% ipython --no-banner

In [1]: import numpy as np

In [2]: from numpy import linalg as LA

In [3]: np.set_printoptions(precision=2, suppress=True, linewidth=160)

In [4]: W0 = np.load("m.npy")

In [5]: W0
Out[5]: 
array([[0.25, 0.25, 0.  , 0.  , 0.25, 0.  , 0.  , 0.  , 0.  , 0.25],
       [0.  , 0.29, 0.  , 0.14, 0.  , 0.14, 0.14, 0.14, 0.14, 0.  ],
       [0.  , 0.  , 0.67, 0.  , 0.  , 0.  , 0.  , 0.33, 0.  , 0.  ],
       [0.  , 0.  , 0.  , 0.2 , 0.  , 0.2 , 0.  , 0.2 , 0.2 , 0.2 ],
       [0.  , 0.25, 0.  , 0.  , 0.25, 0.  , 0.25, 0.  , 0.25, 0.  ],
       [0.  , 0.  , 0.  , 0.25, 0.25, 0.5 , 0.  , 0.  , 0.  , 0.  ],
       [0.  , 0.  , 0.33, 0.  , 0.  , 0.  , 0.33, 0.33, 0.  , 0.  ],
       [0.  , 0.  , 0.  , 0.33, 0.  , 0.  , 0.  , 0.33, 0.  , 0.33],
       [0.  , 0.33, 0.  , 0.  , 0.  , 0.33, 0.  , 0.  , 0.33, 0.  ],
       [0.  , 0.  , 0.  , 0.  , 0.  , 0.  , 0.33, 0.  , 0.33, 0.33]])

In [6]: # a transition matrix

In [7]: round(LA.norm(W0[9] - W0[6]), 2)
Out[7]: np.float64(0.67)

In [8]: LA.norm(W0, axis=1)
Out[8]: array([0.5 , 0.43, 0.75, 0.45, 0.5 , 0.61, 0.58, 0.58, 0.58, 0.58])

In [9]: LA.norm(W0, axis=0)
Out[9]: array([0.25, 0.56, 0.75, 0.48, 0.43, 0.65, 0.55, 0.63, 0.59, 0.57])

In [10]: np.round(LA.norm(W0, 1), 2), round(float(LA.norm(W0, np.inf)), 2)
Out[10]: (np.float64(1.34), 1.0)

In [11]: np.round(LA.norm(W0) ** 2 / LA.norm(W0, 2) ** 2, 2)
Out[11]: np.float64(2.86)

In [12]: T = np.stack([W0, 2 * W0, W0[::-1]])

In [13]: T.sum(axis=0)
Out[13]: 
array([[0.75, 0.75, 0.  , 0.  , 0.75, 0.  , 0.33, 0.  , 0.33, 1.08],
       [0.  , 1.19, 0.  , 0.43, 0.  , 0.76, 0.43, 0.43, 0.76, 0.  ],
       [0.  , 0.  , 2.  , 0.33, 0.  , 0.  , 0.  , 1.33, 0.  , 0.33],
       [0.  , 0.  , 0.33, 0.6 , 0.  , 0.6 , 0.33, 0.93, 0.6 , 0.6 ],
       [0.  , 0.75, 0.  , 0.25, 1.  , 0.5 , 0.75, 0.  , 0.75, 0.  ],
       [0.  , 0.25, 0.  , 0.75, 1.  , 1.5 , 0.25, 0.  , 0.25, 0.  ],
       [0.  , 0.  , 1.  , 0.2 , 0.  , 0.2 , 1.  , 1.2 , 0.2 , 0.2 ],
       [0.  , 0.  , 0.67, 1.  , 0.  , 0.  , 0.  , 1.33, 0.  , 1.  ],
       [0.  , 1.29, 0.  , 0.14, 0.  , 1.14, 0.14, 0.14, 1.14, 0.  ],
       [0.25, 0.25, 0.  , 0.  , 0.25, 0.  , 1.  , 0.  , 1.  , 1.25]])

In [14]: LA.matrix_rank(T.reshape(3, -1))
Out[14]: np.int64(2)
